>>> import numpy as np
>>> from numpy import linalg as LA
>>> np.set_printoptions(precision=2, suppress=True, linewidth=160, legacy="1.25")
>>> rd = lambda a: np.round(a, 2) + 0
>>> data = np.load("mat.npy")
>>> print(rd(data))
[[-0.09 -0.24  0.95  0.19]
 [-0.09 -0.71 -0.31  0.63]
 [-0.18  0.66  0.01  0.73]
 [ 0.98  0.03  0.06  0.21]]
>>> r0 = np.array([-2, -3, -2, -6])
>>> A2 = data + np.outer(r0, np.eye(4)[0])
>>> LA.matrix_rank(LA.inv(A2) - LA.inv(data), tol=1e-8)
1
>>> rd(A2)
array([[-2.09, -0.24,  0.95,  0.19],
       [-3.09, -0.71, -0.31,  0.63],
       [-2.18,  0.66,  0.01,  0.73],
       [-5.02,  0.03,  0.06,  0.21]])
>>> rd(LA.det(A2) / LA.det(data)), rd(1 + LA.solve(data, r0)[0])
(-4.06, -4.06)
>>> print(rd(data.T @ data))
[[1. 0. 0. 0.]
 [0. 1. 0. 0.]
 [0. 0. 1. 0.]
 [0. 0. 0. 1.]]
>>> rd(data[:, 1] @ data[:, 3])
0.0
>>> print(rd(LA.norm(data, axis=0)))
[1. 1. 1. 1.]
>>> O, r_ = LA.qr(data)
>>> O.shape, r_.shape
((4, 4), (4, 4))
>>> rd(r_)
array([[1., 0., 0., 0.],
       [0., 1., 0., 0.],
       [0., 0., 1., 0.],
       [0., 0., 0., 1.]])
>>> print(rd(O))
[[-0.09 -0.24  0.95  0.19]
 [-0.09 -0.71 -0.31  0.63]
 [-0.18  0.66  0.01  0.73]
 [ 0.98  0.03  0.06  0.21]]
>>> np.allclose(r_.T @ r_, data.T @ data)
True
>>> m1 = np.arange(25).reshape(5, 5) + -3
>>> m1
array([[-3, -2, -1,  0,  1],
       [ 2,  3,  4,  5,  6],
       [ 7,  8,  9, 10, 11],
       [12, 13, 14, 15, 16],
       [17, 18, 19, 20, 21]])
>>> # null space of dimension 3
>>> w1 = np.array([[1, 3, -1], [-3, 1, -3], [2, -2, 1], [-1, -1, 2], [-3, -1, 2]])
>>> c = np.array([5, -2, -3])
>>> act = np.maximum(m1 @ w1 + c, 0)
>>> (act > 0).mean(axis=0)
array([0.2, 0. , 1. ])
>>> Z = np.array([[-3, -1], [2, 2], [3, 1]])
>>> (act @ Z).round(6).argmax(axis=1)
array([0, 0, 0, 0, 0])
>>> act @ Z
array([[12,  4],
       [36, 12],
       [51, 17],
       [66, 22],
       [81, 27]])
>>> w1 @ Z
array([[ 0,  4],
       [ 2,  2],
       [-7, -5],
       [ 7,  1],
       [13,  3]])
>>> U, sigma, Vh = LA.svd(m1)
>>> rd(sigma)
array([57.5 ,  4.35,  0.  ,  0.  ,  0.  ])
>>> np.argmax(sigma[:-1] / (sigma[1:] + 1e-6)) + 1
2
>>> A2 = U[:, :2] @ np.diag(sigma[:2]) @ Vh[:2]
>>> rd(LA.norm(m1 - A2, 2)), rd(sigma[2])
(0.0, 0.0)
>>> rd(LA.norm(m1 - A2) / LA.norm(m1))
0.0
>>> LA.matrix_rank(m1, rtol=0.05)
2
>>> rd(np.abs(m1 - A2).max())
0.0
>>> np.argsort(-LA.norm(m1, axis=0).round(6), kind="stable")[:3]
array([4, 3, 2])
>>> [round(float(x), 2) for x in LA.svd(m1, compute_uv=False)[:3]]
[57.5, 4.35, 0.0]
>>> rd(LA.norm(m1, 2) / LA.norm(m1))
1.0
>>> arr = -2 * np.eye(4) + np.ones((4, 4))
>>> arr
array([[-1.,  1.,  1.,  1.],
       [ 1., -1.,  1.,  1.],
       [ 1.,  1., -1.,  1.],
       [ 1.,  1.,  1., -1.]])
>>> # symmetric
>>> hat = np.triu(np.array([[0, 2, 3, 1], [0, 1, 1, 0], [2, 0, 1, 3], [0, 3, 2, 3]]), 1) + np.eye(4)
>>> A2 = hat @ arr @ LA.inv(hat)
>>> A2
array([[ 5., -7., -7., 21.],
       [ 2., -4., -2.,  6.],
       [ 4., -4., -6., 12.],
       [ 1., -1., -1.,  1.]])
>>> r0 = np.array([3, -3, 2])
>>> g = np.array([-1, 0, -2, 0])
>>> W0 = np.outer(r0, g)
>>> W0
array([[-3,  0, -6,  0],
       [ 3,  0,  6,  0],
       [-2,  0, -4,  0]])
>>> U, sigma, Vh = LA.svd(W0)
>>> evecs = Vh[:(sigma > 1e-8).sum()]
>>> rng = np.random.default_rng(14810)
>>> vec = W0[2] + -3 * W0[1] + rng.integers(2) * np.eye(4)[3]
>>> print(vec)
[-11.   0. -22.   0.]
>>> np.allclose(evecs.T @ evecs @ vec, vec)
True
>>> G = W0.T @ W0
>>> np.diag(G)
array([22,  0, 88,  0])
>>> np.trace(G), (W0 ** 2).sum()
(110, 110)
>>> rd(LA.svd(W0, compute_uv=False) ** 2)
array([110.,   0.,   0.])
>>> np.allclose(G, G.T)
True
>>> r0, g = W0[0], W0[2]
>>> r0 @ g
30
>>> p = (r0 @ g) / (r0 @ r0) * r0
>>> print(p)
[-2.  0. -4.  0.]
>>> rd(LA.norm(r0 + g) ** 2 + LA.norm(r0 - g) ** 2)
130.0
>>> print(LA.matrix_rank(np.outer(r0, g)))
1
>>> print(np.outer(r0, g))
[[ 6  0 12  0]
 [ 0  0  0  0]
 [12  0 24  0]
 [ 0  0  0  0]]
>>> rd(W0 @ LA.pinv(W0) @ W0)
array([[-3.,  0., -6.,  0.],
       [ 3.,  0.,  6.,  0.],
       [-2.,  0., -4.,  0.]])
>>> def softmax(z):
...     e = np.exp(z - z.max(axis=-1, keepdims=True))
...     return e / e.sum(axis=-1, keepdims=True)
... 
>>> print(rd(softmax(W0[0] + 2)))
[0.02 0.49 0.   0.49]
>>> rd(softmax(10 * W0[0]))
array([0. , 0.5, 0. , 0.5])
>>> rd(softmax(W0[0]))
array([0.02, 0.49, 0.  , 0.49])
>>> print(rd(softmax(W0).sum(axis=1)))
[1. 1. 1.]
>>> scores = W0 @ W0.T / np.sqrt(4)
>>> print(rd(softmax(scores + np.triu(np.full(scores.shape, -np.inf), 1))))
[[1.   0.   0.  ]
 [0.   1.   0.  ]
 [0.99 0.   0.01]]
>>> softmax(scores).round(6).argmax(axis=1)
array([0, 1, 0])
>>> rd(softmax(scores))
array([[1.  , 0.  , 0.  ],
       [0.  , 1.  , 0.  ],
       [0.99, 0.  , 0.01]])
>>> rd(softmax(scores)[0] @ W0)
array([-3.,  0., -6.,  0.])
>>> J = np.loadtxt("layer12.csv", delimiter=",")
>>> print(rd(J))
[[ 0.81  0.02 -0.18 -0.35]
 [ 0.02  0.18  0.34 -0.17]
 [-0.18  0.34  0.7  -0.24]
 [-0.35 -0.17 -0.24  0.3 ]]
>>> # rows and columns are dependent
>>> vals, evecs = LA.eigh(J)
>>> rd(evecs @ np.diag(vals) @ evecs.T)
array([[ 0.81,  0.02, -0.18, -0.35],
       [ 0.02,  0.18,  0.34, -0.17],
       [-0.18,  0.34,  0.7 , -0.24],
       [-0.35, -0.17, -0.24,  0.3 ]])
>>> np.unique(vals.round(6) + 0, return_counts=True)[1]
array([2, 2])
>>> rd(evecs.T @ J @ evecs)
array([[0., 0., 0., 0.],
       [0., 0., 0., 0.],
       [0., 0., 1., 0.],
       [0., 0., 0., 1.]])
>>> rd(evecs.T @ evecs)
array([[1., 0., 0., 0.],
       [0., 1., 0., 0.],
       [0., 0., 1., 0.],
       [0., 0., 0., 1.]])
>>> rd(LA.eigvalsh(J + 2 * np.eye(4)))
array([2., 2., 3., 3.])
>>> rd(LA.norm(J, 2) / LA.norm(J))
0.71
>>> np.argsort(-LA.norm(J, axis=0).round(6), kind="stable")[:3]
array([0, 2, 3])
>>> [round(float(x), 2) for x in LA.svd(J, compute_uv=False)[:3]]
[1.0, 1.0, 0.0]
>>> LA.cond(J) > 100
True
>>> ang = np.radians(180)
>>> r_ = np.eye(4)
>>> r_[0, 0] = r_[3, 3] = np.cos(ang)
>>> r_[0, 3], r_[3, 0] = -np.sin(ang), np.sin(ang)
>>> rd(r_)
array([[-1.,  0.,  0.,  0.],
       [ 0.,  1.,  0.,  0.],
       [ 0.,  0.,  1.,  0.],
       [ 0.,  0.,  0., -1.]])
>>> A2 = J @ r_.T
>>> print(rd(np.abs(A2 - J).max(axis=0)))
[1.63 0.   0.   0.69]
>>> np.allclose(J @ J.T, A2 @ A2.T)
True
>>> U, sigma, Vh = LA.svd(J)
>>> evecs = Vh[:(sigma > 1e-8).sum()]
>>> vec = J[1] + 4 * J[3] + rng.integers(2) * np.eye(4)[3]
>>> rd(vec)
array([-1.37, -0.52, -0.63,  2.02])
>>> rd(np.diag(evecs.T @ evecs))
array([0.81, 0.18, 0.7 , 0.3 ])
>>> print(LA.matrix_rank(np.vstack([J, vec])))
3
>>> rd(LA.norm(vec - evecs.T @ evecs @ vec))
0.84
>>> A = np.array([[0, 0, 0, 0, 2],
...     [0, 0, 0, 2, 0],
...     [3, 0, 0, 0, 0],
...     [0, 0, 2, 0, 0],
...     [0, 3, 0, 0, 0]])
>>> hat = np.triu(np.array([[3, 3, 3, 7, 9],
...     [5, 0, 1, 2, 6],
...     [3, 1, 9, 1, 6],
...     [8, 4, 7, 5, 8],
...     [9, 6, 4, 1, 7]]), 1) + np.eye(5)
>>> A2 = hat @ A @ LA.inv(hat)
>>> rd(np.poly(A2))
array([  1.,   0.,   0.,   0.,   0., -72.])
>>> rd(LA.det(A2))
72.0
>>> hat @ A - A @ hat
array([[  9.,  27.,  14.,   6.,   0.],
       [  3.,  18.,   4.,   0., -16.],
       [  0.,   9.,  -7., -21., -27.],
       [  0.,  24.,   0.,  -2., -12.],
       [  0.,   0.,  -3.,  -6., -18.]])
>>> U, sigma, Vh = LA.svd(A, full_matrices=False)
>>> U.shape, sigma.shape, Vh.shape
((5, 5), (5,), (5, 5))
>>> print(U.T @ U)
[[1. 0. 0. 0. 0.]
 [0. 1. 0. 0. 0.]
 [0. 0. 1. 0. 0.]
 [0. 0. 0. 1. 0.]
 [0. 0. 0. 0. 1.]]
>>> sigma
array([3., 3., 2., 2., 2.])
>>> print((sigma > 1e-8).sum())
5
>>> rd(np.sqrt((sigma ** 2).sum())), rd(LA.norm(A))
(5.48, 5.48)
>>> rd(sigma / sigma[0])
array([1.  , 1.  , 0.67, 0.67, 0.67])
>>> rd(LA.svd(A, compute_uv=False))
array([3., 3., 2., 2., 2.])
>>> A @ A.T
array([[4, 0, 0, 0, 0],
       [0, 4, 0, 0, 0],
       [0, 0, 9, 0, 0],
       [0, 0, 0, 4, 0],
       [0, 0, 0, 0, 9]])
>>> idx = rng.permutation(5)
>>> print(idx)
[3 4 1 2 0]
>>> A2 = A[idx][:, idx]
>>> print(rd(np.sort(np.abs(LA.eigvals(A2)))))
[2.35 2.35 2.35 2.35 2.35]
>>> O, _ = LA.qr(np.array([[0.1, 1.0, 0.0, -0.1, -0.9],
...     [0.2, 0.1, -0.5, 0.5, -0.8],
...     [-1.3, 0.9, -0.3, 0.4, 0.4],
...     [0.9, 0.3, -0.8, -0.5, -2.8],
...     [-0.2, 0.4, -0.4, -0.8, -2.4]]))
>>> mat = -2 * O
>>> rd(mat)
array([[ 0.12,  1.55,  1.19, -0.22, -0.36],
       [ 0.25,  0.25, -0.94, -1.25, -1.19],
       [-1.62,  0.7 , -0.61, -0.33,  0.64],
       [ 1.12,  0.9 , -0.95,  0.16,  1.01],
       [-0.25,  0.5 , -0.65,  1.5 , -1.01]])
>>> O = mat.astype(float).copy()
>>> for j in range(5):
...     O[:, j] -= O[:, :j] @ (O[:, :j].T @ O[:, j])
...     O[:, j] /= LA.norm(O[:, j])
... 
>>> print(rd(O))
[[ 0.06  0.77  0.59 -0.11 -0.18]
 [ 0.12  0.12 -0.47 -0.63 -0.6 ]
 [-0.81  0.35 -0.31 -0.17  0.32]
 [ 0.56  0.45 -0.48  0.08  0.5 ]
 [-0.12  0.25 -0.32  0.75 -0.5 ]]
>>> rd(O.T @ O)
array([[1., 0., 0., 0., 0.],
       [0., 1., 0., 0., 0.],
       [0., 0., 1., 0., 0.],
       [0., 0., 0., 1., 0.],
       [0., 0., 0., 0., 1.]])
>>> F = np.array([[4.0, 1.0, 0.0], [0.0, -2.0, 9.0], [0.0, -9.0, 2.0]])
>>> r0 = np.array([1, 1, 4])
>>> A2 = F + np.outer(r0, np.eye(3)[1])
>>> A2
array([[ 4.,  2.,  0.],
       [ 0., -1.,  9.],
       [ 0., -5.,  2.]])
>>> U, sigma, Vh = LA.svd(F, full_matrices=False)
>>> rd(np.sqrt((sigma ** 2).sum())), rd(LA.norm(F))
(13.67, 13.67)
>>> print(rd(U.T @ F @ Vh.T))
[[11.03  0.    0.  ]
 [ 0.    7.05  0.  ]
 [ 0.    0.    3.96]]
>>> rd(U.T @ U)
array([[1., 0., 0.],
       [0., 1., 0.],
       [0., 0., 1.]])
>>> rd(np.cumsum(sigma ** 2) / np.sum(sigma ** 2))
array([0.65, 0.92, 1.  ])
>>> vec = np.array([1, -3, 3])
>>> y = F @ vec
>>> c, lr = np.zeros(3), 1 / LA.norm(F, 2) ** 2
>>> for i in range(15):
...     c -= lr * F.T @ (F @ c - y)
...     if i % 5 == 0: print(i, round(LA.norm(F @ c - y), 2))
... 
0 3.86
5 1.92
10 0.96
>>> rd(LA.cond(F))
2.78
